% ipython --no-banner

In [1]: import numpy as np

In [2]: np.set_printoptions(precision=2, suppress=True, linewidth=200, legacy="1.25")

In [3]: out = np.array([[4, -2, -1, 4, -5, -3, -4],
   ...:     [5, 2, -2, -5, -2, 3, -1],
   ...:     [2, -2, -4, -2, -4, -4, -2],
   ...:     [2, 3, 5, 5, -3, 2, -4],
   ...:     [-2, 0, 0, -1, 3, 0, -2],
   ...:     [-4, -5, 1, 0, -3, -2, 0]])

In [4]: data = out.T @ out

In [5]: print(data)
[[ 69  24 -16  -1 -38   7 -29]
 [ 24  46  16   1  20  36  -2]
 [-16  16  47  39   7  21  -6]
 [ -1   1  39  71 -20  -9 -25]
 [-38  20   7 -20  72  25  36]
 [  7  36  21  -9  25  42   9]
 [-29  -2  -6 -25  36   9  41]]

In [6]: # symmetric, so the eigenvalues are real

In [7]: print([round(float(x), 2) for x in np.linalg.svd(data, compute_uv=False)[:3]])
[145.14, 109.79, 98.17]

In [8]: print(round(np.linalg.norm(data, 2) / np.linalg.norm(data), 2))
0.7

In [9]: evals, vecs = np.linalg.eigh(data)

In [10]: x0 = np.array([2, -2, 1, 1, -1, -1, 1])

In [11]: print((np.sign(vecs[:, -1].round(6)) == np.sign(vecs[0, -1].round(6))).astype(int))
[1 0 0 1 0 0 0]

In [12]: print(vecs * np.maximum(evals, 0) @ vecs.T)
[[ 69.  24. -16.  -1. -38.   7. -29.]
 [ 24.  46.  16.   1.  20.  36.  -2.]
 [-16.  16.  47.  39.   7.  21.  -6.]
 [ -1.   1.  39.  71. -20.  -9. -25.]
 [-38.  20.   7. -20.  72.  25.  36.]
 [  7.  36.  21.  -9.  25.  42.   9.]
 [-29.  -2.  -6. -25.  36.   9.  41.]]

In [13]: print(np.round(x0 @ data @ x0 / (x0 @ x0), 2), round(evals[0], 2), np.round(evals[-1], 2))
47.92 -0.0 145.14

In [14]: rng = np.random.default_rng(65970)

In [15]: lab = rng.permutation(7)

In [16]: print(lab)
[2 4 0 5 3 6 1]

In [17]: out = data[lab][:, lab]

In [18]: print(round(float(np.linalg.det(out)), 2), round(np.linalg.det(data[lab]), 2))
-0.0 0.0

In [19]: print(np.trace(out))
388

In [20]: print(out)
[[ 47   7 -16  21  39  -6  16]
 [  7  72 -38  25 -20  36  20]
 [-16 -38  69   7  -1 -29  24]
 [ 21  25   7  42  -9   9  36]
 [ 39 -20  -1  -9  71 -25   1]
 [ -6  36 -29   9 -25  41  -2]
 [ 16  20  24  36   1  -2  46]]

In [21]: print(np.diag(out))
[47 72 69 42 71 41 46]

In [22]: print(np.allclose(out, data))
False

In [23]: print(np.abs(np.diag(np.linalg.qr(data)[1])) > 1e-9)
[ True  True  True  True  True  True False]

In [24]: print(np.round(np.trace(np.linalg.pinv(data) @ data), 2))
6.0

In [25]: print(np.allclose(data[:-1].T @ np.linalg.lstsq(data[:-1].T, data[-1])[0], data[-1]))
True

In [26]: print(data @ np.linalg.pinv(data) @ data)
[[ 69.  24. -16.  -1. -38.   7. -29.]
 [ 24.  46.  16.   1.  20.  36.  -2.]
 [-16.  16.  47.  39.   7.  21.  -6.]
 [ -1.   1.  39.  71. -20.  -9. -25.]
 [-38.  20.   7. -20.  72.  25.  36.]
 [  7.  36.  21.  -9.  25.  42.   9.]
 [-29.  -2.  -6. -25.  36.   9.  41.]]

In [27]: E = np.load("case1.npy")

In [28]: print(E)
[[ 0.7  0.5 -0.2 -1.4 -1.2 -1.   2.1 -0.2]
 [ 0.6  2.6 -0.6  1.4  0.4 -1.3  1.8 -2.4]
 [-0.1 -0.4 -0.1 -2.2  0.9 -1.5  1.6 -0.2]
 [ 0.3  0.   1.6  0.5 -1.1 -0.1  0.2  0. ]
 [-0.3 -0.3  0.  -1.1  0.2  0.5 -0.8 -0.3]
 [ 1.2 -1.6  1.3 -0.8 -0.1 -0.6  0.2  1.3]
 [ 0.8  0.3  0.2 -1.1  0.2 -0.6 -1.2 -1.9]]

In [29]: u = np.array([0, 3, 5])

In [30]: print(np.convolve(E[2], u))
[ 0.  -0.3 -1.7 -2.3 -7.1 -8.3  0.  -2.7  7.4 -1. ]

In [31]: print(np.cross(E[2, :3], E[0, :3]))
[ 0.13 -0.09  0.23]

In [32]: out = np.array([[6, 8, 9],
    ...:     [0, 6, 3],
    ...:     [5, 0, 6],
    ...:     [5, 3, 5],
    ...:     [6, 0, 6],
    ...:     [8, 8, 7],
    ...:     [6, 9, 4],
    ...:     [5, 3, 3]])

In [33]: print(np.einsum("ik,kj->ij", E, out))
[[ -7.4  14.7  -6.8]
 [ -1.6  23.2   9.9]
 [-10.1  -8.  -13. ]
 [  6.1   4.9   8.3]
 [ -8.4 -11.6  -8.5]
 [ 12.   -1.5   9.7]
 [-20.  -16.4  -9.7]]

In [34]: print(E @ out)
[[ -7.4  14.7  -6.8]
 [ -1.6  23.2   9.9]
 [-10.1  -8.  -13. ]
 [  6.1   4.9   8.3]
 [ -8.4 -11.6  -8.5]
 [ 12.   -1.5   9.7]
 [-20.  -16.4  -9.7]]

In [35]: print(np.linalg.matrix_rank(E @ out))
3

In [36]: print(np.vstack([E, out.T]).shape)
(10, 8)

In [37]: print(np.einsum("ij,ij->i", E, E))
[ 9.63 20.29 10.68  4.16  2.41  8.43  7.43]

In [38]: W = np.array([[1, -1, 2, 2],
    ...:     [0, -2, 0, 2],
    ...:     [2, 2, 1, -1],
    ...:     [0, 1, -2, 0],
    ...:     [-2, -1, -1, -1],
    ...:     [0, 1, 1, 2],
    ...:     [0, 1, 1, 1],
    ...:     [2, 1, 0, -2]])

In [39]: c = np.array([1, 1, 3, 2])

In [40]: hid = np.maximum(E @ W + c, 0)

In [41]: print(np.linalg.matrix_rank(hid))
4

In [42]: Z = np.array([[-2, 9], [5, 4], [0, 6], [-4, -8]])

In [43]: print((hid @ Z).round(6).argmax(axis=1))
[1 0 1 1 1 1 1]

In [44]: print(hid @ Z)
[[-31.8  35.1]
 [-50.4 -95.4]
 [  0.   37.8]
 [  6.2  98.3]
 [ -5.6  13.4]
 [ 13.8 139.6]
 [-20.8 -11.6]]

In [45]: print(E.sum(axis=0))
[ 3.2  1.1  2.2 -4.7 -0.7 -4.6  3.9 -3.7]

In [46]: print(E - E[0])
[[ 0.   0.   0.   0.   0.   0.   0.   0. ]
 [-0.1  2.1 -0.4  2.8  1.6 -0.3 -0.3 -2.2]
 [-0.8 -0.9  0.1 -0.8  2.1 -0.5 -0.5  0. ]
 [-0.4 -0.5  1.8  1.9  0.1  0.9 -1.9  0.2]
 [-1.  -0.8  0.2  0.3  1.4  1.5 -2.9 -0.1]
 [ 0.5 -2.1  1.5  0.6  1.1  0.4 -1.9  1.5]
 [ 0.1 -0.2  0.4  0.3  1.4  0.4 -3.3 -1.7]]

In [47]: print(E.sum(axis=1))
[-0.7  2.5 -2.   1.4 -2.1  0.9 -3.3]

In [48]: print(np.unravel_index(np.abs(E).argmax(), E.shape))
(1, 1)

In [49]: print(np.linalg.svd(E, compute_uv=False))
[5.11 4.22 3.03 2.49 1.62 0.98 0.3 ]

In [50]: print(E.shape)
(7, 8)

In [51]: x0 = np.array([1, 9, 7, 3, 3, 7, 9, 2])

In [52]: print((E * x0).sum(axis=1))
[  7.5  27.5  -4.8  10.8 -10.   -6.6 -16.6]

In [53]: print(E @ np.eye(8)[1])
[ 0.5  2.6 -0.4  0.  -0.3 -1.6  0.3]

In [54]: print(E @ (2 * x0))
[ 15.   55.   -9.6  21.6 -20.  -13.2 -33.2]

In [55]: print(np.einsum("ij,j->i", E, x0))
[  7.5  27.5  -4.8  10.8 -10.   -6.6 -16.6]

In [56]: F = np.loadtxt("a.csv", delimiter=",")

In [57]: print(F)
[[3. 4. 0. 0. 0. 0. 0. 0. 0. 0. 0.]
 [4. 2. 4. 0. 0. 0. 0. 0. 0. 0. 0.]
 [0. 4. 2. 4. 0. 0. 0. 0. 0. 0. 0.]
 [0. 0. 4. 3. 4. 0. 0. 0. 0. 0. 0.]
 [0. 0. 0. 4. 2. 4. 0. 0. 0. 0. 0.]
 [0. 0. 0. 0. 4. 3. 4. 0. 0. 0. 0.]
 [0. 0. 0. 0. 0. 4. 0. 4. 0. 0. 0.]
 [0. 0. 0. 0. 0. 0. 4. 3. 4. 0. 0.]
 [0. 0. 0. 0. 0. 0. 0. 4. 0. 4. 0.]
 [0. 0. 0. 0. 0. 0. 0. 0. 4. 1. 4.]
 [0. 0. 0. 0. 0. 0. 0. 0. 0. 4. 2.]]

In [58]: # equal to its transpose

In [59]: evals, vecs = np.linalg.eigh(F)

In [60]: x0 = np.array([3, 3, 0, 0, 0, 3, 2, 1, 1, 1, 3])

In [61]: print(np.abs(F).sum(axis=1).max(), round(float(np.abs(evals).max()), 2))
11.0 9.9

In [62]: print(round(float(x0 @ F @ x0 / (x0 @ x0)), 2), round(evals[0], 2), round(evals[-1], 2))
6.28 -6.24 9.9

In [63]: print((np.sign(vecs[:, -1].round(6)) == np.sign(vecs[0, -1].round(6))).astype(int))
[1 1 1 1 1 1 1 1 1 1 1]

In [64]: mat = np.load("mat.npy")

In [65]: print(mat)
[[ 1 -1  1 -1  1 -1  1 -1]
 [ 1  1 -1 -1 -1 -1  1  1]
 [ 1 -1 -1  1 -1  1  1 -1]
 [ 1 -1 -1  1  1 -1 -1  1]
 [ 1 -1  1 -1 -1  1 -1  1]]

In [66]: print(mat.ravel(order="F"))
[ 1  1  1  1  1 -1  1 -1 -1 -1  1 -1 -1 -1  1 -1 -1  1  1 -1  1 -1 -1  1 -1 -1 -1  1 -1  1  1  1  1 -1 -1 -1  1 -1  1  1]

In [67]: T = mat.reshape(5, 2, -1)

In [68]: print(np.einsum("ihd,jhd->hij", T, T).shape)
(2, 5, 5)

In [69]: print(T.sum(axis=1))
[[ 2 -2  2 -2]
 [ 0  0  0  0]
 [ 0  0  0  0]
 [ 2 -2 -2  2]
 [ 0  0  0  0]]

In [70]: print(T.shape)
(5, 2, 4)

In [71]: print(np.swapaxes(T, 1, 2)[1])
[[ 1 -1]
 [ 1 -1]
 [-1  1]
 [-1  1]]

In [72]: print(T[:, 0])
[[ 1 -1  1 -1]
 [ 1  1 -1 -1]
 [ 1 -1 -1  1]
 [ 1 -1 -1  1]
 [ 1 -1  1 -1]]

In [73]: print(T.transpose(1, 0, 2))
[[[ 1 -1  1 -1]
  [ 1  1 -1 -1]
  [ 1 -1 -1  1]
  [ 1 -1 -1  1]
  [ 1 -1  1 -1]]

 [[ 1 -1  1 -1]
  [-1 -1  1  1]
  [-1  1  1 -1]
  [ 1 -1 -1  1]
  [-1  1 -1  1]]]

In [74]: out = mat[0, 0] * mat[1:] - np.outer(mat[1:, 0], mat[0])

In [75]: print(out)
[[ 0  2 -2  0 -2  0  0  2]
 [ 0  0 -2  2 -2  2  0  0]
 [ 0  0 -2  2  0  0 -2  2]
 [ 0  0  0  0 -2  2 -2  2]]

In [76]: print(np.flatnonzero(~out.round(6).any(axis=1)))
[]

In [77]: print(np.linalg.matrix_rank(out), np.linalg.matrix_rank(mat))
4 5

In [78]: Uu, sv, vt = np.linalg.svd(mat, full_matrices=False)

In [79]: print(Uu.shape, sv.shape, vt.shape)
(5, 5) (5,) (5, 8)

In [80]: print(sv / sv[0])
[1. 1. 1. 1. 1.]

In [81]: print(np.round(Uu.T @ Uu, 2) + 0)
[[1. 0. 0. 0. 0.]
 [0. 1. 0. 0. 0.]
 [0. 0. 1. 0. 0.]
 [0. 0. 0. 1. 0.]
 [0. 0. 0. 0. 1.]]

In [82]: out = np.array([[-1, -1],
    ...:     [2, -2],
    ...:     [-2, -2],
    ...:     [2, 1],
    ...:     [2, -1],
    ...:     [-1, 2],
    ...:     [-2, 0],
    ...:     [0, 1]])

In [83]: print(out.T @ mat.T)
[[-6 -2 -4  6 -8]
 [-6 -2  6  2  2]]

In [84]: print(np.linalg.matrix_rank(np.vstack([mat, out.T])))
7

In [85]: print(np.vstack([mat, out.T]).shape)
(7, 8)

In [86]: print(np.linalg.matrix_rank(mat @ out))
2

In [87]: print(np.einsum("ik,kj->ji", mat, out))
[[-6 -2 -4  6 -8]
 [-6 -2  6  2  2]]

In [88]: print(np.einsum("ij->j", mat))
[ 5 -3 -1 -1 -1 -1  1  1]

In [89]: print(mat @ out)
[[-6 -6]
 [-2 -2]
 [-4  6]
 [ 6  2]
 [-8  2]]

In [90]: K = np.array([[1.0, 0.0, 0.0], [0.0, 0.5, 0.5], [0.0, 0.33, 0.67]])

In [91]: print(K)
[[1.   0.   0.  ]
 [0.   0.5  0.5 ]
 [0.   0.33 0.67]]

In [92]: G = E.T @ E

In [93]: print(np.allclose(G, G.T))
True

In [94]: print(np.round(np.linalg.eigvalsh(G)[::-1], 2) + 0)
[26.11 17.83  9.2   6.2   2.63  0.96  0.09  0.  ]

In [95]: print(np.diag(G))
[ 3.12  9.91  4.7  12.07  3.71  5.92 12.37 11.23]

In [96]: G = K.T @ K

In [97]: print(np.linalg.eigvalsh(G)[::-1])
[1.03 1.   0.03]

In [98]: print(np.linalg.svd(K, compute_uv=False) ** 2)
[1.03 1.   0.03]

In [99]: print(np.allclose(G, G.T))
True

In [100]: print(np.diag(G))
[1.   0.36 0.7 ]

In [101]: print((K @ K.T).shape)
(3, 3)
